% python3 -q
>>> import numpy as np
>>> from numpy import linalg as LA
>>> np.set_printoptions(precision=2, suppress=True, linewidth=100)
>>> data = np.load("arr.npy")
>>> print(data)
[[0.5  0.25 0.25 0.   0.  ]
 [0.   1.   0.   0.   0.  ]
 [0.2  0.2  0.4  0.2  0.  ]
 [0.   0.   0.   1.   0.  ]
 [0.   0.   0.   0.5  0.5 ]]
>>> rng = np.random.default_rng(1205)
>>> z = rng.permutation(5)
>>> print(z)
[4 3 2 1 0]
>>> B = data[z][:, z]
>>> print(np.diag(B))
[0.5 1.  0.4 1.  0.5]
>>> print(B)
[[0.5  0.5  0.   0.   0.  ]
 [0.   1.   0.   0.   0.  ]
 [0.   0.2  0.4  0.2  0.2 ]
 [0.   0.   0.   1.   0.  ]
 [0.   0.   0.25 0.25 0.5 ]]
>>> z = rng.integers(0, 3, 6)
>>> E = np.triu((z[:, None] == z) & (rng.random((6, 6)) < 0.8), 1).astype(int)
>>> E += E.T
>>> print(E)
[[0 0 0 0 1 0]
 [0 0 0 1 0 0]
 [0 0 0 0 0 0]
 [0 1 0 0 0 1]
 [1 0 0 0 0 0]
 [0 0 0 1 0 0]]
>>> print(round(float(LA.det(E)), 2))
0.0
>>> print(np.round(np.sort(LA.eigvals(E).real), 2) + 0)
[-1.41 -1.    0.    0.    1.    1.41]
>>> print((E != 0).astype(int))
[[0 0 0 0 1 0]
 [0 0 0 1 0 0]
 [0 0 0 0 0 0]
 [0 1 0 0 0 1]
 [1 0 0 0 0 0]
 [0 0 0 1 0 0]]
>>> print((LA.matrix_power((E != 0) + (E.T != 0) + np.eye(6), 6) > 0).astype(int))
[[1 0 0 0 1 0]
 [0 1 0 1 0 1]
 [0 0 1 0 0 0]
 [0 1 0 1 0 1]
 [1 0 0 0 1 0]
 [0 1 0 1 0 1]]
>>> vec = np.array([-9, 5, -2, 2, -4, -1])
>>> h = np.maximum(E @ vec, 0)
>>> print(np.maximum(E @ (3 * vec), 0))
[ 0  6  0 12  0  6]
>>> print(np.maximum(E @ vec, 0) - np.maximum(-E @ vec, 0))
[-4  2  0  4 -9  2]
>>> print(np.round(np.trace(LA.pinv(E) @ E), 2))
4.0
>>> print(LA.lstsq(E[:-1].T, E[-1])[2])
4
>>> print(np.allclose(E[:-1].T @ LA.lstsq(E[:-1].T, E[-1])[0], E[-1]))
True
>>> K = np.load("sample6.npy")
>>> print(K)
[[ 0.22  0.18  0.13  0.49  0.25 -0.28 -0.13  0.23]
 [-1.46  0.07  0.   -0.34 -1.06  0.07 -0.66  0.67]
 [ 0.82  0.72  0.66 -0.12  0.79  0.07  0.94 -0.26]
 [-0.35  1.23  0.41  0.55  0.23  0.45 -0.31 -0.57]
 [-0.6  -0.2  -1.1  -0.07  0.11  0.26 -0.86  0.59]
 [ 0.5  -1.12 -0.18  0.44  0.89  0.92  0.44 -0.48]]
>>> vec = np.array([-9, -8, 4, -7, -5, 4, -7, -1])
>>> print(K @ np.ones(8))
[ 1.09 -2.71  3.62  1.64 -1.87  1.41]
>>> print(K @ np.eye(8)[6])
[-0.13 -0.66  0.94 -0.31 -0.86  0.44]
>>> B = np.array([[-4, 2],
...     [3, 5],
...     [-2, -3],
...     [-4, -1],
...     [0, 1],
...     [3, 0],
...     [-3, 3],
...     [-2, 1]])
>>> print(np.einsum("ik,kj->ij", K, B))
[[-3.47  0.55]
 [ 8.26 -4.6 ]
 [-4.05  6.73]
 [ 5.49  2.4 ]
 [ 6.46 -0.71]
 [-4.36 -2.77]]
>>> print(np.einsum("ij->j", K))
[-0.87  0.88 -0.08  0.95  1.21  1.49 -0.58  0.18]
>>> print(B.T @ K.T)
[[-3.47  8.26 -4.05  5.49  6.46 -4.36]
 [ 0.55 -4.6   6.73  2.4  -0.71 -2.77]]
>>> print(np.einsum("ik,kj->ji", K, B))
[[-3.47  8.26 -4.05  5.49  6.46 -4.36]
 [ 0.55 -4.6   6.73  2.4  -0.71 -2.77]]
>>> print(LA.matrix_rank(K @ B))
2
>>> print(K @ B)
[[-3.47  0.55]
 [ 8.26 -4.6 ]
 [-4.05  6.73]
 [ 5.49  2.4 ]
 [ 6.46 -0.71]
 [-4.36 -2.77]]
>>> print(np.vstack([K, B.T]).shape)
(8, 8)
